$ python3 -q
>>> import numpy as np
>>> np.set_printoptions(precision=3, suppress=True, linewidth=140, legacy="1.25")
>>> A2 = np.array([[1.6, -0.2, 0.4, 0.6],
...     [2.2, -0.8, -0.8, 0.1],
...     [-0.3, -0.6, -0.5, -1.0],
...     [0.5, -1.4, 0.2, 0.3],
...     [0.0, 0.0, -1.4, 0.4],
...     [1.1, 0.4, -0.4, -2.3],
...     [-0.8, -0.8, 1.3, 0.9],
...     [-0.2, 0.9, -1.7, -0.1],
...     [1.9, 0.1, 0.5, 0.0]])
>>> C = np.array([[1.0, -0.1, -1.1, -0.7, 0.4],
...     [1.3, -1.3, -0.8, -1.9, 0.5],
...     [-0.6, -0.8, 0.0, 1.1, -1.6],
...     [-0.8, 1.3, 2.0, -1.0, 1.1]])
>>> K = A2 @ C
>>> K
array([[ 0.62,  0.56, -0.4 , -0.9 ,  0.56],
       [ 1.56,  1.59, -1.58, -1.  ,  1.87],
       [ 0.02, -0.09, -1.19,  1.8 , -0.72],
       [-1.68,  2.  ,  1.17,  2.23, -0.49],
       [ 0.52,  1.64,  0.8 , -1.94,  2.68],
       [ 3.7 , -3.3 , -6.13,  0.33, -1.25],
       [-3.34,  1.25,  3.32,  2.61, -1.81],
       [ 2.07,  0.08, -0.7 , -3.34,  2.98],
       [ 1.73, -0.72, -2.17, -0.97,  0.01]])
>>> # rows and columns are dependent
>>> U, sv, vt = np.linalg.svd(K)
>>> sv.round(3) + 0
array([10.682,  7.428,  2.975,  0.758,  0.   ])
>>> A2 = U[:, :4] @ np.diag(sv[:4]) @ vt[:4]
>>> round(float(np.abs(K - A2).max()), 3)
0.0
>>> round(float(np.linalg.norm(K - A2, 2)), 3), np.round(sv[4], 3)
(0.0, 0.0)
>>> A2
array([[ 0.62,  0.56, -0.4 , -0.9 ,  0.56],
       [ 1.56,  1.59, -1.58, -1.  ,  1.87],
       [ 0.02, -0.09, -1.19,  1.8 , -0.72],
       [-1.68,  2.  ,  1.17,  2.23, -0.49],
       [ 0.52,  1.64,  0.8 , -1.94,  2.68],
       [ 3.7 , -3.3 , -6.13,  0.33, -1.25],
       [-3.34,  1.25,  3.32,  2.61, -1.81],
       [ 2.07,  0.08, -0.7 , -3.34,  2.98],
       [ 1.73, -0.72, -2.17, -0.97,  0.01]])
>>> K @ np.linalg.pinv(K) @ K
array([[ 0.62,  0.56, -0.4 , -0.9 ,  0.56],
       [ 1.56,  1.59, -1.58, -1.  ,  1.87],
       [ 0.02, -0.09, -1.19,  1.8 , -0.72],
       [-1.68,  2.  ,  1.17,  2.23, -0.49],
       [ 0.52,  1.64,  0.8 , -1.94,  2.68],
       [ 3.7 , -3.3 , -6.13,  0.33, -1.25],
       [-3.34,  1.25,  3.32,  2.61, -1.81],
       [ 2.07,  0.08, -0.7 , -3.34,  2.98],
       [ 1.73, -0.72, -2.17, -0.97,  0.01]])
>>> try:
...     np.linalg.inv(K)
... except np.linalg.LinAlgError as e:
...     print(repr(e))
... 
LinAlgError('Last 2 dimensions of the array must be square')
>>> np.linalg.lstsq(K[:-1].T, K[-1])[2]
4
